% python3 -q
>>> import numpy as np
>>> from numpy import linalg as LA
>>> np.set_printoptions(precision=2, suppress=True, linewidth=140)
>>> feats = np.load("out5.npy")
>>> feats
array([[-14.9 ,   6.53, -24.14],
       [ -1.39, -25.51, -25.18],
       [-17.17,   6.61, -24.91],
       [-15.41,   7.63, -25.17],
       [  2.62,   4.99,  17.63],
       [ -2.63, -25.44, -26.91],
       [  3.89,   5.17,  19.72],
       [  5.06,   5.89,  19.14],
       [  3.2 ,   4.56,  19.  ],
       [  3.46,   6.56,  21.89]])
>>> Q, vecs = LA.qr(feats[:, :2])[0], LA.qr(feats[:, 2:])[0]
>>> sv = LA.svd(Q.T @ vecs, compute_uv=False)
>>> (sv > 0.9).sum()
np.int64(1)
>>> np.degrees(np.arccos(sv.clip(0, 1)))
array([13.32])
>>> np.round(LA.norm(Q @ Q.T - vecs @ vecs.T, 2), 2)
np.float64(1.0)
>>> cov = np.cov(feats, rowvar=False)
>>> cov.shape
(3, 3)
>>> round(np.corrcoef(feats[:, 2], feats[:, 1])[0, 1], 2)
np.float64(0.47)
>>> np.argsort(-feats.std(axis=0).round(6), kind="stable")
array([2, 1, 0])
>>> np.median(feats, axis=0)
array([ 0.62,  5.53, -3.26])
>>> LA.eigvalsh(cov)[::-1]
array([652.4 , 161.62,   0.59])
>>> cov
array([[ 80.25, -15.08, 171.23],
       [-15.08, 176.86, 148.53],
       [171.23, 148.53, 557.5 ]])
>>> np.polyfit(feats[:, 2], feats[:, 1], 1)
array([0.27, 0.47])
>>> Z = feats[[1, 7]].astype(float)
>>> for _ in range(7):
...     lab = LA.norm(feats[:, None] - Z, axis=-1).argmin(axis=1)
...     Z = np.array([feats[lab == j].mean(axis=0) for j in range(2)])
... 
>>> lab
array([0, 0, 0, 0, 1, 0, 1, 1, 1, 1])
>>> np.abs(Z[1] - Z[0]).argmax()
np.int64(2)
>>> M = np.array([[1.0, 0.5, 0.25, 0.12],
...     [0.5, 1.0, 0.5, 0.25],
...     [0.25, 0.5, 1.0, 0.5],
...     [0.12, 0.25, 0.5, 1.0]])
>>> vec = np.ones(4)
>>> for _ in range(5):
...     vec = M @ vec
...     vec /= LA.norm(vec)
...     print(round(vec @ M @ vec, 2))
... 
2.08
2.08
2.08
2.08
2.08
>>> vec
array([0.43, 0.56, 0.56, 0.43])
>>> M2 = np.array([[6, 9, 6, 0], [0, 8, 8, 3], [8, 0, 1, 1]])
>>> X = M2.T @ M2
>>> X
array([[100,  54,  44,   8],
       [ 54, 145, 118,  24],
       [ 44, 118, 101,  25],
       [  8,  24,  25,  10]])
>>> np.abs(np.diag(LA.qr(X)[1])) > 1e-9
array([ True,  True,  True, False])
>>> X @ LA.pinv(X) @ X
array([[100.,  54.,  44.,   8.],
       [ 54., 145., 118.,  24.],
       [ 44., 118., 101.,  25.],
       [  8.,  24.,  25.,  10.]])
>>> np.unique(X.round(6), axis=0).shape
(4, 4)
>>> u = np.array([-2, -2, -3])
>>> np.convolve(X[0], u)
array([-200, -308, -496, -266, -148,  -24])
>>> np.cross(X[0, :3], X[2, :3])
array([  262, -8164,  9424])
>>> vec = np.array([-1, 1, 0, -2])
>>> X @ vec
array([-62,  43,  24,  -4])
>>> np.einsum("ij,j->i", X, vec)
array([-62,  43,  24,  -4])
>>> X @ np.eye(4)[1]
array([ 54., 145., 118.,  24.])
>>> LA.norm(X @ vec) <= LA.norm(X, 2) * LA.norm(vec) + 1e-9
np.True_
>>> X @ np.ones(4)
array([206., 341., 288.,  67.])
>>> U, sv, Vh = LA.svd(X)
>>> vecs = Vh[:(sv > 1e-8).sum()]
>>> rng = np.random.default_rng(7809)
>>> vec = X[1] + 4 * X[0] + rng.integers(2) * np.eye(4)[0]
>>> vec
array([455., 361., 294.,  56.])
>>> LA.matrix_rank(np.vstack([X, vec]))
np.int64(4)
>>> np.diag(vecs.T @ vecs)
array([1.  , 0.81, 0.56, 0.63])
>>> round(LA.norm(vec - vecs.T @ vecs @ vec), 2)
np.float64(0.01)
>>> E = np.tril(np.array([[5, 4, 1, 1], [2, 3, 5, 3], [5, 3, 4, 4], [2, 2, 3, 3]]), -1) + np.eye(4, dtype=int)
>>> E
array([[1, 0, 0, 0],
       [2, 1, 0, 0],
       [5, 3, 1, 0],
       [2, 2, 3, 1]])
>>> LA.matrix_power(E - np.diag(np.diag(E)), 4)
array([[0, 0, 0, 0],
       [0, 0, 0, 0],
       [0, 0, 0, 0],
       [0, 0, 0, 0]])
>>> E @ E
array([[ 1,  0,  0,  0],
       [ 4,  1,  0,  0],
       [16,  6,  1,  0],
       [23, 13,  6,  1]])
>>> [int(LA.matrix_rank(LA.matrix_power(E, p))) for p in range(1, 5)]
[4, 4, 4, 4]
>>> F = np.array([[0.8, 0.0, -1.3],
...     [-0.3, 0.1, 1.3],
...     [0.4, 0.2, -0.1],
...     [-0.1, 0.6, 0.9]])
>>> D = LA.norm(feats[:, None] - feats[None], axis=-1)
>>> LA.norm(feats - feats.mean(axis=0), axis=1)
array([25.14, 33.7 , 26.91, 26.55, 22.01, 34.77, 24.36, 24.37, 23.36, 26.6 ])
>>> np.flatnonzero(D[8] < D.mean() / 2)
array([4, 6, 7, 8, 9])
>>> D[8]
array([46.82, 53.64, 48.45, 48.03,  1.55, 55.15,  1.17,  2.29,  0.  ,  3.52])
>>> W0 = np.array([[-6, -5, 6], [9, 6, 4], [9, 6, 4]])
>>> U, sv, Vh = LA.svd(W0)
>>> sv.round(2) + 0
array([17.36,  7.86,  0.  ])
>>> np.argmax(sv[:-1] / (sv[1:] + 1e-6)) + 1
np.int64(2)
>>> M2 = U[:, :2] @ np.diag(sv[:2]) @ Vh[:2]
>>> LA.matrix_rank(W0, rtol=0.05)
np.int64(2)
>>> np.round(LA.norm(W0 - M2) / LA.norm(W0), 2)
np.float64(0.0)
>>> LA.matrix_rank(M2)
np.int64(2)
>>> LA.cond(W0) > 100
np.True_
>>> np.round(LA.norm(W0, 2) / LA.norm(W0), 2)
np.float64(0.91)
>>> lab = rng.permutation(3)
>>> lab
array([0, 1, 2])
>>> M2 = W0[lab][:, lab]
>>> round(float(LA.det(M2)), 2), round(LA.det(W0[lab]), 2)
(0.0, np.float64(0.0))
>>> np.allclose(M2, W0)
True
>>> np.diag(M2)
array([-6,  6,  4])
>>> m1 = np.load("data.npy")
>>> m1
array([[  8, -10,   8,   8, -10,   8],
       [  6,   4,   8,   6,   4,   8],
       [  0,   4,  10,   0,   4,  10],
       [-12,  15, -12,   0,   0,   0],
       [ -9,  -6, -12,   0,   0,   0],
       [  0,  -6, -15,   0,   0,   0]])
>>> u = np.array([8, 9, 4, 9, 4, 9])
>>> M2 = m1 + np.outer(u, np.eye(6)[2])
>>> M2
array([[  8., -10.,  16.,   8., -10.,   8.],
       [  6.,   4.,  17.,   6.,   4.,   8.],
       [  0.,   4.,  14.,   0.,   4.,  10.],
       [-12.,  15.,  -3.,   0.,   0.,   0.],
       [ -9.,  -6.,  -8.,   0.,   0.,   0.],
       [  0.,  -6.,  -6.,   0.,   0.,   0.]])
>>> round(LA.det(M2) / LA.det(m1), 2), round(float(1 + LA.solve(m1, u)[2]), 2)
(np.float64(0.29), 0.29)
>>> LA.matrix_rank(LA.inv(M2) - LA.inv(m1), tol=1e-8)
np.int64(1)
>>> LA.matrix_rank(M2 - m1)
np.int64(1)
>>> U, sv, Vh = LA.svd(M2, full_matrices=False)
>>> np.round(U.T @ U, 2) + 0
array([[1., 0., 0., 0., 0., 0.],
       [0., 1., 0., 0., 0., 0.],
       [0., 0., 1., 0., 0., 0.],
       [0., 0., 0., 1., 0., 0.],
       [0., 0., 0., 0., 1., 0.],
       [0., 0., 0., 0., 0., 1.]])
>>> np.abs(Vh[0])
array([0.38, 0.11, 0.8 , 0.23, 0.07, 0.38])
>>> U.shape, sv.shape, Vh.shape
((6, 6), (6,), (6, 6))
>>> (sv > 1e-8).sum()
np.int64(6)
>>> np.round(Vh @ Vh.T, 2) + 0
array([[1., 0., 0., 0., 0., 0.],
       [0., 1., 0., 0., 0., 0.],
       [0., 0., 1., 0., 0., 0.],
       [0., 0., 0., 1., 0., 0.],
       [0., 0., 0., 0., 1., 0.],
       [0., 0., 0., 0., 0., 1.]])
>>> np.abs(U[:, 0]).round(6).argmax()
np.int64(0)
>>> sv / sv[0]
array([1.  , 0.66, 0.33, 0.26, 0.11, 0.05])
